In [1]: import numpy as np

In [2]: import numpy.linalg as la

In [3]: np.set_printoptions(suppress=True, linewidth=100)

In [4]: M = np.array([[3, -6, 3, 5, -10, -1],
   ...:     [6, 2, -7, -2, 4, -3],
   ...:     [-8, -1, -2, -6, 12, 2],
   ...:     [4, 2, 8, -4, 8, 3],
   ...:     [-6, 7, -2, -3, 6, 2],
   ...:     [7, -5, 6, -7, 14, 6],
   ...:     [0, 5, 6, 6, -12, 1],
   ...:     [3, 4, -5, -6, 12, -7],
   ...:     [-4, 3, -4, -3, 6, -5]])

In [5]: print(np.round(M @ la.pinv(M) @ M, 2) + 0)
[[  3.  -6.   3.   5. -10.  -1.]
 [  6.   2.  -7.  -2.   4.  -3.]
 [ -8.  -1.  -2.  -6.  12.   2.]
 [  4.   2.   8.  -4.   8.   3.]
 [ -6.   7.  -2.  -3.   6.   2.]
 [  7.  -5.   6.  -7.  14.   6.]
 [  0.   5.   6.   6. -12.   1.]
 [  3.   4.  -5.  -6.  12.  -7.]
 [ -4.   3.  -4.  -3.   6.  -5.]]

In [6]: r0, g = M[1], M[3]

In [7]: print(r0 @ g)
3

In [8]: p = (r0 @ g) / (r0 @ r0) * r0

In [9]: print(np.outer(r0, g))
[[ 24  12  48 -24  48  18]
 [  8   4  16  -8  16   6]
 [-28 -14 -56  28 -56 -21]
 [ -8  -4 -16   8 -16  -6]
 [ 16   8  32 -16  32  12]
 [-12  -6 -24  12 -24  -9]]

In [10]: print(p.round(2))
[ 0.15  0.05 -0.18 -0.05  0.1  -0.08]

In [11]: print((g - p) @ r0)
0.0

In [12]: left, sv, Vt = la.svd(M)

In [13]: V = Vt[:(sv > 1e-8).sum()]

In [14]: rng = np.random.default_rng(487)

In [15]: x0 = M[4] + 5 * M[0] + rng.integers(2) * np.eye(6)[1]

In [16]: print(x0)
[  9. -22.  13.  22. -44.  -3.]

In [17]: print(np.allclose(V.T @ V @ x0, x0))
True

In [18]: print(la.matrix_rank(np.vstack([M, x0])))
5

In [19]: print(round(float(la.norm(x0 - V.T @ V @ x0)), 2))
0.0

In [20]: print(np.round(np.diag(V.T @ V), 2))
[1.  1.  1.  0.2 0.8 1. ]

In [21]: r0 = np.array([-2, -3])

In [22]: print(np.convolve(M[6], r0))
[  0 -10 -27 -30   6  34  -3]

In [23]: print(np.array([np.convolve(row, r0, "same") for row in M]))
[[ -6   3  12 -19   5  32]
 [-12 -22   8  25  -2  -6]
 [ 16  26   7  18  -6 -40]
 [ -8 -16 -22 -16  -4 -30]
 [ 12   4 -17  12  -3 -22]
 [-14 -11   3  -4  -7 -54]
 [  0 -10 -27 -30   6  34]
 [ -6 -17  -2  27  -6 -22]
 [  8   6  -1  18  -3  -8]]

In [24]: print(np.cross(M[6, :3], M[5, :3]))
[ 60  42 -35]

In [25]: J = np.array([[1, -5, -4, -6, 0, 6, 7, 7],
    ...:     [6, -4, 7, -6, 9, 6, 8, 7],
    ...:     [0, 6, -8, 1, 6, -1, -2, -9],
    ...:     [2, 8, -3, 0, 0, 0, -2, 8],
    ...:     [1, -7, -2, -2, 7, 2, 2, 8],
    ...:     [2, 4, 0, -3, -2, 3, 1, -6]])

In [26]: x0 = np.array([-1, 0, 2, 3, -1, 2, -1, 1])

In [27]: h1 = np.maximum(J @ x0, 0)

In [28]: print(np.flatnonzero(h1 > 1e-9))
[3]

In [29]: print(np.maximum(J @ (3 * x0), 0))
[0 0 0 6 0 0]

In [30]: mat = np.loadtxt("case16.csv", delimiter=",")

In [31]: print(mat)
[[0. 0. 0. 2. 2. 2. 0. 1. 1. 2. 1. 0. 1. 2. 0. 0.]
 [0. 0. 2. 1. 0. 0. 2. 0. 1. 1. 2. 2. 1. 2. 2. 2.]
 [0. 2. 0. 0. 0. 0. 0. 0. 0. 0. 0. 0. 0. 0. 0. 0.]
 [2. 1. 0. 0. 0. 0. 0. 0. 0. 0. 0. 0. 0. 0. 0. 0.]
 [2. 0. 0. 0. 0. 0. 0. 0. 0. 0. 0. 0. 0. 0. 0. 0.]
 [2. 0. 0. 0. 0. 0. 0. 0. 0. 0. 0. 0. 0. 0. 0. 0.]
 [0. 2. 0. 0. 0. 0. 0. 0. 0. 0. 0. 0. 0. 0. 0. 0.]
 [1. 0. 0. 0. 0. 0. 0. 0. 0. 0. 0. 0. 0. 0. 0. 0.]
 [1. 1. 0. 0. 0. 0. 0. 0. 0. 0. 0. 0. 0. 0. 0. 0.]
 [2. 1. 0. 0. 0. 0. 0. 0. 0. 0. 0. 0. 0. 0. 0. 0.]
 [1. 2. 0. 0. 0. 0. 0. 0. 0. 0. 0. 0. 0. 0. 0. 0.]
 [0. 2. 0. 0. 0. 0. 0. 0. 0. 0. 0. 0. 0. 0. 0. 0.]
 [1. 1. 0. 0. 0. 0. 0. 0. 0. 0. 0. 0. 0. 0. 0. 0.]
 [2. 2. 0. 0. 0. 0. 0. 0. 0. 0. 0. 0. 0. 0. 0. 0.]
 [0. 2. 0. 0. 0. 0. 0. 0. 0. 0. 0. 0. 0. 0. 0. 0.]
 [0. 2. 0. 0. 0. 0. 0. 0. 0. 0. 0. 0. 0. 0. 0. 0.]]

In [32]: # columns 4 and 5 are equal

In [33]: left, sv, Vt = la.svd(mat)

In [34]: V = Vt[:(sv > 1e-8).sum()]

In [35]: x0 = mat[6] + -2 * mat[7] + rng.integers(2) * np.eye(16)[7]

In [36]: print(x0)
[-2.  2.  0.  0.  0.  0.  0.  1.  0.  0.  0.  0.  0.  0.  0.  0.]

In [37]: print(np.round(la.norm(x0 - V.T @ V @ x0), 2))
0.97

In [38]: print(round(float(la.eigvalsh(mat).min()), 2))
-6.38

In [39]: print(np.all(la.eigvalsh(mat) > 0))
False

In [40]: print([round(float(la.det(mat[:i, :i])), 2) + 0 for i in range(1, 17)])
[0.0, 0.0, 0.0, 16.0, 0.0, 0.0, 0.0, 0.0, 0.0, 0.0, 0.0, 0.0, 0.0, 0.0, 0.0, 0.0]
